% ipython --no-banner

In [1]: import numpy as np

In [2]: np.set_printoptions(precision=3, suppress=True, linewidth=100, floatmode="fixed")

In [3]: m1 = np.load("w.npy")

In [4]: m1
Out[4]: 
array([[ -4.839,   1.785,  -5.831,   3.058,  -1.206,  -4.841],
       [ -0.143,  -2.185,  -6.793,  -3.075,  -0.547,   5.447],
       [  4.525,  -1.184,  -9.020,  -2.622,   0.011,  -1.477],
       [  7.013,   2.053,   5.291,   3.700,  -3.180,  -1.448],
       [  5.346,   3.343,  12.052,   4.293,  -0.726,  -8.260],
       [ -1.154,   3.598,  15.193,   0.445,  -1.072,   6.141],
       [  7.488,   4.103,   2.143,   0.467,  -0.173,  -4.798],
       [  4.578,  -1.324,   8.766,  -0.317,  -2.045,   2.577],
       [ 10.797,  -2.797,   4.666,  -3.186,   3.117,  -6.906],
       [-11.415,  -2.230, -12.182,  -1.840,   2.267,  -3.252],
       [  6.238,  -2.675,  -3.519,  -1.999,  -2.314,   1.321],
       [-13.696,   4.425, -10.141,   2.597,  -2.376,  -4.707],
       [ -1.331,  -3.764,   6.779,  -2.703,  -1.238,  -2.365],
       [  0.777,   3.552,  -9.212,   1.630,   1.027,   2.216],
       [ -1.398,  -2.867, -13.589,  -4.435,  -0.868,   2.837],
       [  4.451,   2.600,  -2.909,  -1.205,  -4.140,   0.328],
       [  6.222,   6.556,  -2.453,  -0.665,   1.961,   4.347],
       [  4.334,   4.304,   6.472,  -2.637,   2.912,   3.906],
       [ -2.496,  -2.627,  10.671,  -1.489,  -3.265,   6.082]])

In [5]: C2 = np.cov(m1, rowvar=False)

In [6]: np.argsort(-m1.std(axis=0).round(6), kind="stable")
Out[6]: array([2, 0, 5, 1, 3, 4])

In [7]: m1.std(axis=0)
Out[7]: array([6.188, 3.201, 8.637, 2.493, 2.048, 4.380])

In [8]: C2.shape
Out[8]: (6, 6)

In [9]: np.polyfit(m1[:, 1], m1[:, 2], 1)
Out[9]: array([ 0.290, -0.414])

In [10]: round(np.corrcoef(m1[:, 1], m1[:, 2])[0, 1], 3)
Out[10]: np.float64(0.107)

In [11]: P = m1 @ np.linalg.solve(m1.T @ m1, m1.T)

In [12]: np.allclose(P @ P, P)
Out[12]: True

In [13]: P @ m1[:, 3]
Out[13]: 
array([ 3.058, -3.075, -2.622,  3.700,  4.293,  0.445,  0.467, -0.317, -3.186, -1.840, -1.999,
        2.597, -2.703,  1.630, -4.435, -1.205, -0.665, -2.637, -1.489])

In [14]: vec = np.array([2, 3, 1, 0, -2, 1])

In [15]: h = np.maximum(m1 @ vec, 0)

In [16]: h
Out[16]: 
array([ 0.000,  0.000,  0.000, 30.388, 25.965, 31.964, 24.976, 20.617,  4.729,  0.000,  6.881,
        0.000,  0.000,  3.160,  0.000, 22.401, 30.084, 26.134, 10.410])

In [17]: np.maximum(m1 @ (3 * vec), 0)
Out[17]: 
array([ 0.000,  0.000,  0.000, 91.164, 77.895, 95.892, 74.928, 61.851, 14.187,  0.000, 20.643,
        0.000,  0.000,  9.480,  0.000, 67.203, 90.252, 78.402, 31.230])

In [18]: np.maximum(m1 @ vec, 0) - np.maximum(-m1 @ vec, 0)
Out[18]: 
array([-12.583,  -7.093,  -5.021,  30.388,  25.965,  31.964,  24.976,  20.617,   4.729, -49.488,
         6.881, -24.213,  -7.064,   3.160, -20.413,  22.401,  30.084,  26.134,  10.410])

In [19]: cen = m1 - m1.mean(axis=0)

In [20]: Uu, sig, VT = np.linalg.svd(cen, full_matrices=False)

In [21]: np.round(cen.mean(axis=0), 3) + 0
Out[21]: array([0.000, 0.000, 0.000, 0.000, 0.000, 0.000])

In [22]: np.abs(VT[-1])
Out[22]: array([0.050, 0.420, 0.038, 0.751, 0.464, 0.202])

In [23]: sig
Out[23]: array([40.265, 23.426, 19.903, 15.099,  9.379,  4.452])

In [24]: (np.sign(Uu[:, 0]) == np.sign(Uu[0, 0])).astype(int)
Out[24]: array([1, 1, 1, 0, 0, 0, 0, 0, 0, 1, 1, 1, 0, 1, 1, 1, 0, 0, 0])

In [25]: VT[0] * np.sign(VT[0, np.abs(VT[0]).argmax()])
Out[25]: array([ 0.420,  0.046,  0.904,  0.046, -0.021,  0.038])

In [26]: vec = np.array([5, 5, 2, 1, 7, 4])

In [27]: y = m1 @ vec

In [28]: coef, lr = np.zeros(6), 1 / np.linalg.norm(m1, 2) ** 2

In [29]: for i in range(6):
    ...:     coef -= lr * m1.T @ (m1 @ coef - y)
    ...:     if i % 2 == 0: print(i, round(np.linalg.norm(m1 @ coef - y), 3))
    ...: 
0 117.719
2 83.339
4 65.155

In [30]: coef
Out[30]: array([ 4.922,  3.158,  2.114, -0.057,  1.895,  2.629])

In [31]: feats = np.array([[-0.4, 0.3, 0.7, 0.6, 1.0, 0.7, 1.2],
    ...:     [0.2, 1.5, 1.0, 1.5, 0.4, 0.1, -0.3],
    ...:     [-0.1, -1.9, -0.3, 0.2, 0.5, 0.1, -0.2],
    ...:     [-1.2, -0.3, -1.4, -0.5, -2.5, 0.3, 1.1],
    ...:     [0.6, -0.5, 0.3, 0.2, -0.4, 0.9, -1.0],
    ...:     [-0.2, 0.2, -0.1, 0.2, -0.6, 0.8, -1.3],
    ...:     [-0.3, -0.2, 0.9, -0.8, 0.6, 0.1, 0.2],
    ...:     [1.2, 0.2, 1.2, 0.7, 0.6, 0.3, 1.9],
    ...:     [-1.2, 0.0, 0.6, -0.3, -0.6, 2.0, 1.3],
    ...:     [3.0, 0.0, -1.2, 2.2, -1.3, -0.6, -0.8],
    ...:     [0.6, -0.4, 0.3, 0.0, -1.1, 2.4, 1.3]])

In [32]: feats[:, 4] *= 10

In [33]: feats
Out[33]: 
array([[ -0.400,   0.300,   0.700,   0.600,  10.000,   0.700,   1.200],
       [  0.200,   1.500,   1.000,   1.500,   4.000,   0.100,  -0.300],
       [ -0.100,  -1.900,  -0.300,   0.200,   5.000,   0.100,  -0.200],
       [ -1.200,  -0.300,  -1.400,  -0.500, -25.000,   0.300,   1.100],
       [  0.600,  -0.500,   0.300,   0.200,  -4.000,   0.900,  -1.000],
       [ -0.200,   0.200,  -0.100,   0.200,  -6.000,   0.800,  -1.300],
       [ -0.300,  -0.200,   0.900,  -0.800,   6.000,   0.100,   0.200],
       [  1.200,   0.200,   1.200,   0.700,   6.000,   0.300,   1.900],
       [ -1.200,   0.000,   0.600,  -0.300,  -6.000,   2.000,   1.300],
       [  3.000,   0.000,  -1.200,   2.200, -13.000,  -0.600,  -0.800],
       [  0.600,  -0.400,   0.300,   0.000, -11.000,   2.400,   1.300]])

In [34]: # column 4 dominates

In [35]: B = np.c_[feats[:, :6] @ np.array([[2, -1, -1, 2, 0, 0],
    ...:     [-2, -1, -2, -2, -1, -1],
    ...:     [0, 1, 2, 2, -2, 1],
    ...:     [-2, 0, 2, 1, -1, -1],
    ...:     [2, -2, -2, -2, 2, -2],
    ...:     [-2, -1, 2, 2, 1, 0]]), np.array([-5, 3, -2, 3, 2, 4, 2, 3, -3, 0, -4])]

In [36]: B
Out[36]: 
array([[ 16.000, -19.900, -16.200, -18.000,  18.400, -20.200,  -5.000],
       [  2.200,  -8.800,  -6.000,  -6.900,   3.100, -10.000,   3.000],
       [ 13.000,  -8.400,  -6.100,  -6.600,  12.400,  -8.600,  -2.000],
       [-51.400,  49.800,  48.600,  45.500, -46.100,  49.400,   3.000],
       [ -8.000,   7.300,  11.200,  12.800,  -7.400,   8.600,   2.000],
       [-14.800,  11.100,  13.600,  12.800, -11.400,  11.500,   4.000],
       [ 13.200, -10.700, -10.900, -11.000,  11.300, -10.100,   2.000],
       [ 12.000, -12.500,  -9.200,  -6.300,   9.000, -11.700,   3.000],
       [-17.800,  11.800,  17.800,  14.500, -10.900,  12.900,  -3.000],
       [-23.200,  22.400,  23.800,  30.600, -26.400,  22.600,   0.000],
       [-24.800,  19.700,  27.600,  29.400, -19.800,  22.700,  -4.000]])

In [37]: np.linalg.matrix_rank(np.c_[feats, B])
Out[37]: np.int64(8)

In [38]: np.round(np.linalg.norm(B - feats @ np.linalg.lstsq(feats, B)[0], axis=0), 3) + 0
Out[38]: array([0.000, 0.000, 0.000, 0.000, 0.000, 0.000, 4.275])

In [39]: np.linalg.norm(np.linalg.qr(feats)[0].T @ B, axis=0) ** 2 / ((B ** 2).sum(axis=0) + 1e-12)
Out[39]: array([1.000, 1.000, 1.000, 1.000, 1.000, 1.000, 0.826])

In [40]: np.round(np.linalg.lstsq(feats, B[:, 0])[0], 3) + 0
Out[40]: array([ 2.000, -2.000,  0.000, -2.000,  2.000, -2.000,  0.000])

In [41]: W0 = np.loadtxt("m.csv", delimiter=",")

In [42]: W0
Out[42]: 
array([[ 1.374,  0.655, -0.664, -0.497, -0.321, -0.258, -0.067,  1.023,  1.475],
       [ 1.395,  0.668,  1.486,  0.528,  0.166,  0.741, -0.627, -1.940, -0.351],
       [ 1.872, -1.609,  1.031,  0.353, -0.209, -0.818,  0.157,  0.966, -1.663],
       [ 0.568,  0.969,  1.389, -0.617,  1.032,  2.261, -0.283, -0.108,  0.524],
       [-0.477,  0.129,  1.117, -3.163,  0.077, -0.889, -0.746, -0.732, -0.068],
       [ 1.791, -0.068, -1.816,  0.937,  1.102, -1.102, -1.256, -0.894,  1.301],
       [ 0.993,  0.904, -1.472, -0.689, -1.580,  0.690,  0.542, -1.038,  0.538],
       [ 0.822,  1.026, -1.025, -0.074, -0.064, -0.035,  1.421,  0.146,  0.445],
       [-0.613,  2.075, -0.607,  0.707, -0.096, -1.324,  1.502,  0.493,  0.593],
       [ 0.590,  2.060,  0.175,  0.405, -1.356,  0.567, -1.812,  0.749,  0.412],
       [-0.546, -0.748,  1.677,  1.445, -0.851, -1.056,  0.290, -0.439,  1.865]])

In [43]: Q, vecs = np.linalg.qr(W0[:, :7])[0], np.linalg.qr(W0[:, 7:])[0]

In [44]: sig = np.linalg.svd(Q.T @ vecs, compute_uv=False)

In [45]: sig
Out[45]: array([0.553, 0.262])

In [46]: vec = np.array([0, 0, 1, -2, 2, 0, 2, 3, 3])

In [47]: y = W0 @ vec

In [48]: np.round(np.linalg.lstsq(W0, y)[0], 3) + 0
Out[48]: array([ 0.000,  0.000,  1.000, -2.000,  2.000,  0.000,  2.000,  3.000,  3.000])

In [49]: np.linalg.solve(W0, y)
LinAlgError: Last 2 dimensions of the array must be square


In [50]: y
Out[50]: array([ 7.048, -7.365, -1.870,  5.369,  3.705, -2.777, -3.670,  3.610,  4.049, -3.488,  1.943])

In [51]: rng = np.random.default_rng(43499)

In [52]: y = y + 0.3 * rng.normal(size=11)

In [53]: y
Out[53]: array([ 6.675, -7.931, -1.910,  5.677,  4.019, -2.453, -3.653,  3.609,  3.825, -3.244,  2.173])

In [54]: coef, *_ = np.linalg.lstsq(W0, y)

In [55]: coef
Out[55]: array([-0.065, -0.066,  0.977, -2.055,  2.014,  0.018,  1.882,  3.045,  3.107])

In [56]: np.round(np.linalg.norm(y - W0 @ coef), 3)
Out[56]: np.float64(0.785)

In [57]: [round(float(np.linalg.norm(np.linalg.solve(W0.T @ W0 + lam * np.eye(9), W0.T @ y))), 2) for lam in (0, 1, 10, 100)]
Out[57]: [5.63, 4.84, 2.26, 0.4]

In [58]: coef.round()
Out[58]: array([-0.000, -0.000,  1.000, -2.000,  2.000,  0.000,  2.000,  3.000,  3.000])

In [59]: np.round(W0.T @ (y - W0 @ coef), 3) + 0
Out[59]: array([0.000, 0.000, 0.000, 0.000, 0.000, 0.000, 0.000, 0.000, 0.000])
